$ python3 -q
>>> import numpy as np
>>> import numpy.linalg as la
>>> np.set_printoptions(suppress=True, linewidth=140)
>>> def tidy(a):
...     return np.round(a, 2) + 0
... 
>>> B = np.array([[2, -2, -2, 4],
...     [-5, -2, -4, -2],
...     [2, 1, -2, 1],
...     [3, -3, -1, 2],
...     [5, -3, -3, -2],
...     [3, 0, 0, -2]])
>>> W2 = np.array([[-3, 0, 2, -3, 2, -2, -2, -3, 1],
...     [-3, -2, -3, -3, 1, -1, 1, -1, -1],
...     [-1, 2, -2, 0, 1, -2, 1, 2, 1],
...     [3, -2, -3, -1, -1, 1, 1, -3, 1]])
>>> W0 = B @ W2
>>> W0
array([[ 14,  -8,   2,  -4,  -4,   6,  -4, -20,   6],
       [ 19,   0,  10,  23, -14,  18,   2,  15,  -9],
       [ -4,  -8,   2, -10,   2,   0,  -4, -14,   0],
       [  7,   0,  11,  -2,   0,   1,  -8, -14,   7],
       [ -9,   4,  31,  -4,   6,  -3, -18, -12,   3],
       [-15,   4,  12,  -7,   8,  -8,  -8,  -3,   1]])
>>> B = W0[0, 0] * W0[1:] - np.outer(W0[1:, 0], W0[0])
>>> B
array([[   0,  152,  102,  398, -120,  138,  104,  590, -240],
       [   0, -144,   36, -156,   12,   24,  -72, -276,   24],
       [   0,   56,  140,    0,   28,  -28,  -84,  -56,   56],
       [   0,  -16,  452,  -92,   48,   12, -288, -348,   96],
       [   0,  -64,  198, -158,   52,  -22, -172, -342,  104]])
>>> np.flatnonzero(~B.round(6).any(axis=1))
array([], dtype=int64)
>>> mat = np.load("layer18.npy")
>>> mat
array([[0., 0., 0., 0., 0., 0., 0., 0., 3., 0., 3., 2.],
       [0., 0., 0., 0., 0., 0., 0., 0., 1., 3., 2., 1.],
       [0., 0., 0., 0., 0., 0., 0., 0., 1., 1., 2., 3.],
       [0., 0., 0., 0., 0., 0., 0., 0., 0., 3., 2., 3.],
       [0., 0., 0., 0., 0., 0., 0., 0., 0., 3., 2., 2.],
       [0., 0., 0., 0., 0., 0., 0., 0., 2., 0., 1., 1.],
       [0., 0., 0., 0., 0., 0., 0., 0., 0., 3., 2., 3.],
       [0., 0., 0., 0., 0., 0., 0., 0., 1., 3., 2., 0.],
       [3., 1., 1., 0., 0., 2., 0., 1., 0., 0., 0., 0.],
       [0., 3., 1., 3., 3., 0., 3., 3., 0., 0., 0., 0.],
       [3., 2., 2., 2., 2., 1., 2., 2., 0., 0., 0., 0.],
       [2., 1., 3., 3., 2., 1., 3., 0., 0., 0., 0., 0.]])
>>> evals, evecs = la.eigh(mat)
>>> np.unique(evals.round(6) + 0, return_counts=True)[1]
array([1, 1, 1, 1, 4, 1, 1, 1, 1])
>>> tidy(np.abs(evecs[:, -1]))
array([0.23, 0.25, 0.24, 0.31, 0.27, 0.11, 0.31, 0.21, 0.16, 0.42, 0.39, 0.38])
>>> tidy(evals.sum()), np.trace(mat)
(np.float64(0.0), np.float64(0.0))
>>> tidy(la.svd(mat, compute_uv=False))
array([10.29, 10.29,  4.29,  4.29,  2.87,  2.87,  0.63,  0.63,  0.  ,  0.  ,  0.  ,  0.  ])
>>> tidy(evecs.T @ mat @ evecs)
array([[-10.29,   0.  ,   0.  ,   0.  ,   0.  ,   0.  ,   0.  ,   0.  ,   0.  ,   0.  ,   0.  ,   0.  ],
       [  0.  ,  -4.29,   0.  ,   0.  ,   0.  ,   0.  ,   0.  ,   0.  ,   0.  ,   0.  ,   0.  ,   0.  ],
       [  0.  ,   0.  ,  -2.87,   0.  ,   0.  ,   0.  ,   0.  ,   0.  ,   0.  ,   0.  ,   0.  ,   0.  ],
       [  0.  ,   0.  ,   0.  ,  -0.63,   0.  ,   0.  ,   0.  ,   0.  ,   0.  ,   0.  ,   0.  ,   0.  ],
       [  0.  ,   0.  ,   0.  ,   0.  ,   0.  ,   0.  ,   0.  ,   0.  ,   0.  ,   0.  ,   0.  ,   0.  ],
       [  0.  ,   0.  ,   0.  ,   0.  ,   0.  ,   0.  ,   0.  ,   0.  ,   0.  ,   0.  ,   0.  ,   0.  ],
       [  0.  ,   0.  ,   0.  ,   0.  ,   0.  ,   0.  ,   0.  ,   0.  ,   0.  ,   0.  ,   0.  ,   0.  ],
       [  0.  ,   0.  ,   0.  ,   0.  ,   0.  ,   0.  ,   0.  ,   0.  ,   0.  ,   0.  ,   0.  ,   0.  ],
       [  0.  ,   0.  ,   0.  ,   0.  ,   0.  ,   0.  ,   0.  ,   0.  ,   0.63,   0.  ,   0.  ,   0.  ],
       [  0.  ,   0.  ,   0.  ,   0.  ,   0.  ,   0.  ,   0.  ,   0.  ,   0.  ,   2.87,   0.  ,   0.  ],
       [  0.  ,   0.  ,   0.  ,   0.  ,   0.  ,   0.  ,   0.  ,   0.  ,   0.  ,   0.  ,   4.29,   0.  ],
       [  0.  ,   0.  ,   0.  ,   0.  ,   0.  ,   0.  ,   0.  ,   0.  ,   0.  ,   0.  ,   0.  ,  10.29]])
>>> print(np.abs(evecs[:, -1]).round(6).argmax())
9
>>> (evals > 1e-8).sum(), (evals < -1e-8).sum()
(np.int64(4), np.int64(4))
